>>> import numpy as np
>>> np.set_printoptions(precision=2, suppress=True, linewidth=140, sign=" ")
>>> tidy = lambda a: np.round(a, 2) + 0
>>> rng = np.random.default_rng(3)
>>> idx = rng.integers(0, 2, 4)
>>> K = (idx[:, None] == idx) * -2 + np.eye(4)
>>> print(K)
[[-1.  0.  0.  0.]
 [ 0. -1. -2. -2.]
 [ 0. -2. -1. -2.]
 [ 0. -2. -2. -1.]]
>>> ev, vecs = np.linalg.eigh(K)
>>> print(tidy(vecs.T @ vecs))
[[ 1.  0.  0.  0.]
 [ 0.  1.  0.  0.]
 [ 0.  0.  1.  0.]
 [ 0.  0.  0.  1.]]
>>> print(tidy(ev.sum()), np.trace(K))
-4.0 -4.0
>>> W1 = np.array([[0, 2], [4, 4], [0, 3], [1, 0]])
>>> beta = np.array([3, -5])
>>> H = np.maximum(K @ W1 + beta, 0)
>>> print(H)
[[ 3.  0.]
 [ 0.  0.]
 [ 0.  0.]
 [ 0.  0.]]
>>> W2 = np.array([[3, 0, 4], [7, 1, 3]])
>>> print(H @ W2)
[[  9.   0.  12.]
 [  0.   0.   0.]
 [  0.   0.   0.]
 [  0.   0.   0.]]
>>> T = np.stack([K, 3 * K, K[::-1]])
>>> print(T.sum(axis=0))
[[ -4.  -2.  -2.  -1.]
 [  0.  -6.  -9. -10.]
 [  0.  -9.  -6. -10.]
 [ -1.  -8.  -8.  -4.]]
>>> print((T @ K.T).shape)
(3, 4, 4)
>>> print(np.linalg.matrix_rank(T.reshape(3, -1)))
2
>>> J = np.load("case15.npy")
>>> print(tidy(J))
[[ 0.4   0.2   0.1   0.2   0.1 ]
 [ 0.33  0.44  0.    0.    0.22]
 [ 0.2   0.    0.2   0.3   0.3 ]
 [ 0.17  0.    0.5   0.33  0.  ]
 [ 0.    0.2   0.2   0.3   0.3 ]]
>>> print(np.abs(J).max())
0.5
>>> print(np.count_nonzero(J))
19
>>> print(np.unravel_index(np.abs(J).argmax(), J.shape))
(np.int64(3), np.int64(2))
>>> print(tidy(J.sum(axis=1)))
[ 1.  1.  1.  1.  1.]
>>> print(tidy(J - J[0]))
[[ 0.    0.    0.    0.    0.  ]
 [-0.07  0.24 -0.1  -0.2   0.12]
 [-0.2  -0.2   0.1   0.1   0.2 ]
 [-0.23 -0.2   0.4   0.13 -0.1 ]
 [-0.4   0.    0.1   0.1   0.2 ]]
>>> print(tidy(np.linalg.norm(J)))
1.24
>>> print(np.linalg.matrix_rank(J))
5
>>> print(tidy(np.linalg.svd(J, compute_uv=False)))
[ 1.01  0.59  0.34  0.22  0.08]
>>> arr = np.load("m.npy")
>>> print(arr)
[[ 0.  1. -8. -4. -9.]
 [ 1.  0.  0.  0.  0.]
 [-8.  0.  0.  0.  0.]
 [-4.  0.  0.  0.  0.]
 [-9.  0.  0.  0.  0.]]
>>> r = np.linalg.matrix_rank(arr)
>>> print(r)
2
>>> ns = np.linalg.svd(arr)[2][r:].T
>>> print(np.allclose(arr @ ns, 0))
True
>>> F = np.array([[2, -5, -4, -1, -5], [-4, 2, 5, 1, -2], [4, -4, 4, 4, 2]])
>>> F[:, 3] = -3 * F[:, 4]
>>> print(F)
[[ 2 -5 -4 15 -5]
 [-4  2  5  6 -2]
 [ 4 -4  4 -6  2]]
>>> f, v = J[3], J[4]
>>> print(tidy(f @ f))
0.39
>>> p = (f @ v) / (f @ f) * f
>>> print(tidy((v - p) @ f))
0.0
>>> print(tidy(np.outer(f, v)))
[[ 0.    0.03  0.03  0.05  0.05]
 [ 0.    0.    0.    0.    0.  ]
 [ 0.    0.1   0.1   0.15  0.15]
 [ 0.    0.07  0.07  0.1   0.1 ]
 [ 0.    0.    0.    0.    0.  ]]
>>> print(np.linalg.matrix_rank(np.outer(f, v)))
1
>>> U, sigma, VT = np.linalg.svd(arr)
>>> print(tidy(sigma))
[ 12.73  12.73   0.     0.     0.  ]
>>> other = U[:, :2] @ np.diag(sigma[:2]) @ VT[:2]
>>> print(tidy(np.linalg.norm(arr - other, 2)), tidy(sigma[2]))
0.0 0.0
>>> print(tidy(np.linalg.norm(arr - other) / np.linalg.norm(arr)))
0.0
>>> E = rng.normal(size=(18, 3))
>>> E = 20 * E / np.linalg.norm(E, axis=1, keepdims=True)
>>> print(tidy(E))
[[  9.98 -13.55 -10.8 ]
 [ -2.11 -19.76  -2.27]
 [ -5.03  19.31   1.31]
 [ -8.75  -6.98 -16.58]
 [-17.24  -6.39   7.87]
 [ -4.74  19.02  -3.97]
 [  0.3   18.86   6.65]
 [-13.26  -4.8   14.18]
 [ 19.66  -2.74  -2.47]
 [ 14.64 -12.95  -4.26]
 [ 16.65  10.95   1.73]
 [  4.35 -18.36   6.63]
 [ -9.87 -17.16   2.84]
 [ 10.31  -6.54 -15.84]
 [  0.37  -0.75  19.98]
 [ 11.04   2.86  16.43]
 [ -3.69 -16.63  10.49]
 [ 11.66  -4.3  -15.67]]
>>> Q, vecs = np.linalg.qr(E[:, :2])[0], np.linalg.qr(E[:, 2:])[0]
>>> sigma = np.linalg.svd(Q.T @ vecs, compute_uv=False)
>>> print(tidy(np.linalg.norm(Q @ Q.T - vecs @ vecs.T, 2)))
1.0
>>> print(tidy(np.degrees(np.arccos(sigma.clip(0, 1)))))
[ 74.12]
>>> Q, _ = np.linalg.qr(np.array([[-0.5, -0.3], [-0.4, -0.1], [1.5, 0.3]]))
>>> M = Q @ Q.T
>>> print(tidy(M))
[[ 0.99  0.09  0.02]
 [ 0.09  0.06 -0.22]
 [ 0.02 -0.22  0.95]]
>>> x = np.array([1, 1, 2])
>>> print(tidy(np.linalg.eigvalsh(2 * M - np.eye(3))))
[-1.  1.  1.]
>>> print(tidy((x - M @ x) @ (M @ x)))
0.0
>>> U, sigma, VT = np.linalg.svd(M)
>>> print(tidy(sigma))
[ 1.  1.  0.]
>>> other = U[:, :2] @ np.diag(sigma[:2]) @ VT[:2]
>>> print(tidy(np.abs(M - other).max()))
0.0
>>> ev, vecs = np.linalg.eigh(M)
>>> print(tidy(vecs @ np.diag(ev) @ vecs.T))
[[ 0.99  0.09  0.02]
 [ 0.09  0.06 -0.22]
 [ 0.02 -0.22  0.95]]
>>> print(tidy(np.linalg.eigvalsh(M @ M)))
[ 0.  1.  1.]
>>> print(tidy(np.linalg.eigvalsh(M + -1 * np.eye(3))))
[-1.  0.  0.]
>>> X = np.loadtxt("sample0.csv", delimiter=",")
>>> print(tidy(X))
[[-0.25 -0.86  1.09 -2.95]
 [-3.49 -7.11 -2.82 -5.29]
 [-6.95 -7.84 -4.39 -4.45]
 [ 9.03 10.59  9.47  0.12]
 [ 7.86  5.05  6.61 -2.56]
 [ 1.13 -6.9  -1.07 -6.83]
 [11.61  4.7   7.81 -4.1 ]
 [ 9.51  2.04  5.88 -4.84]
 [-0.89 -0.94  0.83 -2.77]
 [ 0.39 -2.2   0.73 -3.94]
 [ 6.33  1.31  4.41 -4.1 ]
 [ 1.27 -5.99 -0.62 -6.37]
 [ 4.19 -2.67  1.9  -5.56]
 [ 1.04 -3.75  0.29 -5.03]
 [ 1.09 -3.09  0.59 -4.68]
 [ 1.47  3.07  3.44 -1.37]
 [ 3.5   0.6   3.08 -3.49]]
>>> print([round(float(x), 2) for x in np.linalg.svd(X, compute_uv=False)[:3]])
[32.0, 22.25, 4.91]
>>> print(np.linalg.matrix_rank(X, rtol=0.1))
3
>>> print(np.linalg.cond(X) > 100)
True
>>> Q, R = np.linalg.qr(E)
>>> print(tidy(Q.T @ Q))
[[ 1.  0.  0.]
 [ 0.  1.  0.]
 [ 0.  0.  1.]]
>>> print(tidy(abs(R[0, 0])), tidy(np.linalg.norm(E[:, 0])))
45.54 45.54
>>> print(Q.shape, R.shape)
(18, 3) (3, 3)
>>> U, sigma, VT = np.linalg.svd(X)
>>> vecs = VT[:(sigma > 1e-8).sum()]
>>> x = X[12] + 2 * X[13] + rng.integers(2) * np.eye(4)[3]
>>> print(tidy(x))
[  6.27 -10.16   2.47 -15.63]
>>> print(np.allclose(vecs.T @ vecs @ x, x))
True
>>> print(tidy(np.diag(vecs.T @ vecs)))
[ 0.99  0.7   0.5   0.81]
>>> print(tidy(vecs.T @ vecs))
[[ 0.99 -0.05  0.07  0.04]
 [-0.05  0.7   0.39  0.24]
 [ 0.07  0.39  0.5  -0.3 ]
 [ 0.04  0.24 -0.3   0.81]]
>>> G = np.cov(X, rowvar=False)
>>> print(tidy(np.corrcoef(X[:, 3], X[:, 2])[0, 1]))
0.59
>>> print(tidy(np.polyfit(X[:, 3], X[:, 2], 1)))
[ 1.26  7.27]
>>> print(tidy(np.linalg.eigvalsh(G)[::-1]))
[ 58.5    6.95   0.     0.  ]
>>> W0 = np.array([[-0.1, -0.3], [1.1, 0.2], [0.74, 0.25], [-0.4, 1.5], [0.7, 0.2]])
>>> print(W0)
[[-0.1  -0.3 ]
 [ 1.1   0.2 ]
 [ 0.74  0.25]
 [-0.4   1.5 ]
 [ 0.7   0.2 ]]
>>> def softmax(z):
...     e = np.exp(z - z.max(axis=-1, keepdims=True))
...     return e / e.sum(axis=-1, keepdims=True)
... 
>>> print(tidy(softmax(W0[0])))
[ 0.55  0.45]
>>> print(tidy(softmax(10 * W0[0])))
[ 0.88  0.12]
>>> print(tidy(softmax(W0[0] + -2)))
[ 0.55  0.45]
>>> S = W0 @ W0.T / np.sqrt(2)
>>> print(tidy(softmax(S + np.triu(np.full(S.shape, -np.inf), 1))))
[[ 1.    0.    0.    0.    0.  ]
 [ 0.27  0.73  0.    0.    0.  ]
 [ 0.21  0.43  0.36  0.    0.  ]
 [ 0.09  0.11  0.13  0.67  0.  ]
 [ 0.14  0.27  0.22  0.15  0.22]]
>>> print(softmax(S).round(6).argmax(axis=1))
[ 0  1  1  3  1]
>>> print(tidy(softmax(S)[0] @ W0))
[ 0.41  0.31]
>>> other = np.array([[-3, -2, -3], [-1, -2, -1]])
>>> print(tidy(np.einsum("ij->j", W0)))
[ 2.04  1.85]
>>> print(np.linalg.matrix_rank(np.vstack([W0, other.T])))
2
>>> print(np.linalg.matrix_rank(W0 @ other))
2
